% ipython --no-banner

In [1]: import numpy as np

In [2]: np.set_printoptions(precision=2, suppress=True, linewidth=160)

In [3]: tidy = lambda a: np.round(a, 2) + 0

In [4]: X = np.load("mat.npy")

In [5]: X
Out[5]: 
array([[-0.04,  4.95,  1.58,  4.92,  1.65,  4.94],
       [ 0.25, -1.99, -0.69, -2.15, -0.79, -2.17],
       [ 0.12, -0.62, -0.08, -0.55, -0.23, -0.68],
       [ 0.14, -7.42, -2.53, -7.45, -2.32, -7.54],
       [-0.06, -2.23, -0.85, -2.28, -0.57, -2.2 ],
       [ 0.09,  0.9 ,  0.26,  1.2 ,  0.23,  0.98],
       [-0.07, -4.63, -1.56, -4.49, -1.54, -4.6 ],
       [-0.21,  3.83,  1.3 ,  4.04,  1.18,  3.92],
       [-0.07,  0.61,  0.25,  0.52,  0.26,  0.44],
       [-0.1 ,  4.41,  1.59,  4.22,  1.43,  4.13],
       [ 0.08,  0.36,  0.1 ,  0.44,  0.17,  0.49],
       [-0.03,  1.59,  0.68,  1.84,  0.72,  1.79],
       [ 0.  , -2.64, -0.85, -2.5 , -0.71, -2.65],
       [ 0.04, -2.32, -0.86, -2.3 , -0.79, -2.52],
       [ 0.16, -3.67, -1.47, -3.71, -1.2 , -3.81]])

In [6]: Y = np.c_[X[:, :1] @ np.array([[2]]), np.array([2, 5, 9, 1, 7, 9, 3, 2, 7, 0, 9, 0, 0, 1, 3])]

In [7]: print(Y)
[[-0.08  2.  ]
 [ 0.5   5.  ]
 [ 0.24  9.  ]
 [ 0.28  1.  ]
 [-0.12  7.  ]
 [ 0.18  9.  ]
 [-0.14  3.  ]
 [-0.42  2.  ]
 [-0.14  7.  ]
 [-0.2   0.  ]
 [ 0.16  9.  ]
 [-0.06  0.  ]
 [ 0.    0.  ]
 [ 0.08  1.  ]
 [ 0.32  3.  ]]

In [8]: np.linalg.matrix_rank(np.c_[X, Y])
Out[8]: np.int64(7)

In [9]: tidy(np.linalg.norm(np.linalg.qr(X)[0].T @ Y, axis=0) ** 2 / ((Y ** 2).sum(axis=0) + 1e-12))
Out[9]: array([1.  , 0.33])

In [10]: np.linalg.matrix_rank(Y)
Out[10]: np.int64(2)

In [11]: f, v = X[12], X[3]

In [12]: tidy(f @ f)
Out[12]: np.float64(21.47)

In [13]: p = (f @ v) / (f @ f) * f

In [14]: tidy(p)
Out[14]: array([ 0.  , -7.62, -2.45, -7.22, -2.05, -7.65])

In [15]: tidy(v - p)
Out[15]: array([ 0.14,  0.2 , -0.08, -0.23, -0.27,  0.11])

In [16]: cen = X - X.mean(axis=0)

In [17]: U, sigma, Vt = np.linalg.svd(cen, full_matrices=False)

In [18]: np.linalg.matrix_rank(cen)
Out[18]: np.int64(6)

In [19]: tidy(Vt[0] * np.sign(Vt[0, np.abs(Vt[0]).argmax()]))
Out[19]: array([-0.01,  0.55,  0.19,  0.56,  0.18,  0.56])

In [20]: tidy(sigma ** 2 / (sigma ** 2).sum())
Out[20]: array([1., 0., 0., 0., 0., 0.])

In [21]: cen = (X - X.mean(axis=0)) / X.std(axis=0)

In [22]: np.argwhere(np.abs(cen) > 2)
Out[22]: 
array([[3, 1],
       [3, 3],
       [3, 5]])

In [23]: print(tidy(cen.std(axis=0)))
[1. 1. 1. 1. 1. 1.]

In [24]: coef = np.linalg.lstsq(np.delete(cen, 2, axis=1), cen[:, 2])[0]

In [25]: print(tidy(1 - np.var(cen[:, 2] - np.delete(cen, 2, axis=1) @ coef)))
0.99

In [26]: print(tidy(coef))
[ 0.    0.67  0.89  0.29 -0.85]

In [27]: arr = np.array([[0, 1, 0, 0, 0, 2],
    ...:     [-1, 0, 2, 1, -1, -3],
    ...:     [-3, 0, 1, -1, -1, 0],
    ...:     [3, 2, 0, 2, -1, 3],
    ...:     [2, 0, 1, 1, 3, -2],
    ...:     [-2, 0, 2, 3, 1, -2]])

In [28]: f = np.array([0, -3])

In [29]: print(np.cross(arr[5, :3], arr[3, :3]))
[-4  6 -4]

In [30]: np.convolve(arr[5], f)
Out[30]: array([ 0,  6,  0, -6, -9, -3,  6])

In [31]: np.correlate(arr[5], arr[3], "full")
Out[31]: array([-6,  2,  2,  7,  0, -7,  8,  8, 11, -1, -6])

In [32]: A = np.loadtxt("run6.csv", delimiter=",")

In [33]: tidy(A)
Out[33]: 
array([[ 0.99, -0.02, -0.07, -0.06, -0.05, -0.05],
       [-0.02,  0.94, -0.21, -0.17, -0.14, -0.14],
       [-0.07, -0.21,  0.22, -0.64, -0.5 , -0.5 ],
       [-0.06, -0.17, -0.64,  0.48, -0.41, -0.41],
       [-0.05, -0.14, -0.5 , -0.41,  0.68, -0.32],
       [-0.05, -0.14, -0.5 , -0.41, -0.32,  0.68]])

In [34]: np.all(np.linalg.eigvalsh(A) > 0)
Out[34]: np.False_

In [35]: ev, vecs = np.linalg.eigh(A)

In [36]: print(tidy(vecs @ np.diag(ev) @ vecs.T))
[[ 0.99 -0.02 -0.07 -0.06 -0.05 -0.05]
 [-0.02  0.94 -0.21 -0.17 -0.14 -0.14]
 [-0.07 -0.21  0.22 -0.64 -0.5  -0.5 ]
 [-0.06 -0.17 -0.64  0.48 -0.41 -0.41]
 [-0.05 -0.14 -0.5  -0.41  0.68 -0.32]
 [-0.05 -0.14 -0.5  -0.41 -0.32  0.68]]

In [37]: tidy(np.linalg.eigvalsh(A + -1 * np.eye(6)))
Out[37]: array([-2.,  0.,  0.,  0.,  0.,  0.])

In [38]: tidy(np.linalg.svd(A, compute_uv=False))
Out[38]: array([1., 1., 1., 1., 1., 1.])

In [39]: tidy(vecs.T @ vecs)
Out[39]: 
array([[1., 0., 0., 0., 0., 0.],
       [0., 1., 0., 0., 0., 0.],
       [0., 0., 1., 0., 0., 0.],
       [0., 0., 0., 1., 0., 0.],
       [0., 0., 0., 0., 1., 0.],
       [0., 0., 0., 0., 0., 1.]])

In [40]: X.reshape(-1, 2)
Out[40]: 
array([[-0.04,  4.95],
       [ 1.58,  4.92],
       [ 1.65,  4.94],
       [ 0.25, -1.99],
       [-0.69, -2.15],
       [-0.79, -2.17],
       [ 0.12, -0.62],
       [-0.08, -0.55],
       [-0.23, -0.68],
       [ 0.14, -7.42],
       [-2.53, -7.45],
       [-2.32, -7.54],
       [-0.06, -2.23],
       [-0.85, -2.28],
       [-0.57, -2.2 ],
       [ 0.09,  0.9 ],
       [ 0.26,  1.2 ],
       [ 0.23,  0.98],
       [-0.07, -4.63],
       [-1.56, -4.49],
       [-1.54, -4.6 ],
       [-0.21,  3.83],
       [ 1.3 ,  4.04],
       [ 1.18,  3.92],
       [-0.07,  0.61],
       [ 0.25,  0.52],
       [ 0.26,  0.44],
       [-0.1 ,  4.41],
       [ 1.59,  4.22],
       [ 1.43,  4.13],
       [ 0.08,  0.36],
       [ 0.1 ,  0.44],
       [ 0.17,  0.49],
       [-0.03,  1.59],
       [ 0.68,  1.84],
       [ 0.72,  1.79],
       [ 0.  , -2.64],
       [-0.85, -2.5 ],
       [-0.71, -2.65],
       [ 0.04, -2.32],
       [-0.86, -2.3 ],
       [-0.79, -2.52],
       [ 0.16, -3.67],
       [-1.47, -3.71],
       [-1.2 , -3.81]])

In [41]: X.reshape(15, 7)
---------------------------------------------------------------------------
ValueError                                Traceback (most recent call last)
Cell In[41], line 1
----> 1 X.reshape(15, 7)

ValueError: cannot reshape array of size 90 into shape (15,7)

In [42]: X.reshape(2, -1)
Out[42]: 
array([[-0.04,  4.95,  1.58,  4.92,  1.65,  4.94,  0.25, -1.99, -0.69, -2.15, -0.79, -2.17,  0.12, -0.62, -0.08, -0.55, -0.23, -0.68,  0.14, -7.42, -2.53,
        -7.45, -2.32, -7.54, -0.06, -2.23, -0.85, -2.28, -0.57, -2.2 ,  0.09,  0.9 ,  0.26,  1.2 ,  0.23,  0.98, -0.07, -4.63, -1.56, -4.49, -1.54, -4.6 ,
        -0.21,  3.83,  1.3 ],
       [ 4.04,  1.18,  3.92, -0.07,  0.61,  0.25,  0.52,  0.26,  0.44, -0.1 ,  4.41,  1.59,  4.22,  1.43,  4.13,  0.08,  0.36,  0.1 ,  0.44,  0.17,  0.49,
        -0.03,  1.59,  0.68,  1.84,  0.72,  1.79,  0.  , -2.64, -0.85, -2.5 , -0.71, -2.65,  0.04, -2.32, -0.86, -2.3 , -0.79, -2.52,  0.16, -3.67, -1.47,
        -3.71, -1.2 , -3.81]])

In [43]: X.ravel(order="F")
Out[43]: 
array([-0.04,  0.25,  0.12,  0.14, -0.06,  0.09, -0.07, -0.21, -0.07, -0.1 ,  0.08, -0.03,  0.  ,  0.04,  0.16,  4.95, -1.99, -0.62, -7.42, -2.23,  0.9 ,
       -4.63,  3.83,  0.61,  4.41,  0.36,  1.59, -2.64, -2.32, -3.67,  1.58, -0.69, -0.08, -2.53, -0.85,  0.26, -1.56,  1.3 ,  0.25,  1.59,  0.1 ,  0.68,
       -0.85, -0.86, -1.47,  4.92, -2.15, -0.55, -7.45, -2.28,  1.2 , -4.49,  4.04,  0.52,  4.22,  0.44,  1.84, -2.5 , -2.3 , -3.71,  1.65, -0.79, -0.23,
       -2.32, -0.57,  0.23, -1.54,  1.18,  0.26,  1.43,  0.17,  0.72, -0.71, -0.79, -1.2 ,  4.94, -2.17, -0.68, -7.54, -2.2 ,  0.98, -4.6 ,  3.92,  0.44,
        4.13,  0.49,  1.79, -2.65, -2.52, -3.81])

In [44]: T = X.reshape(15, 2, -1)

In [45]: np.einsum("ihd,jhd->hij", T, T).shape
Out[45]: (2, 15, 15)

In [46]: np.swapaxes(T, 1, 2)[8]
Out[46]: 
array([[-0.07,  0.52],
       [ 0.61,  0.26],
       [ 0.25,  0.44]])

In [47]: T[:, 0]
Out[47]: 
array([[-0.04,  4.95,  1.58],
       [ 0.25, -1.99, -0.69],
       [ 0.12, -0.62, -0.08],
       [ 0.14, -7.42, -2.53],
       [-0.06, -2.23, -0.85],
       [ 0.09,  0.9 ,  0.26],
       [-0.07, -4.63, -1.56],
       [-0.21,  3.83,  1.3 ],
       [-0.07,  0.61,  0.25],
       [-0.1 ,  4.41,  1.59],
       [ 0.08,  0.36,  0.1 ],
       [-0.03,  1.59,  0.68],
       [ 0.  , -2.64, -0.85],
       [ 0.04, -2.32, -0.86],
       [ 0.16, -3.67, -1.47]])
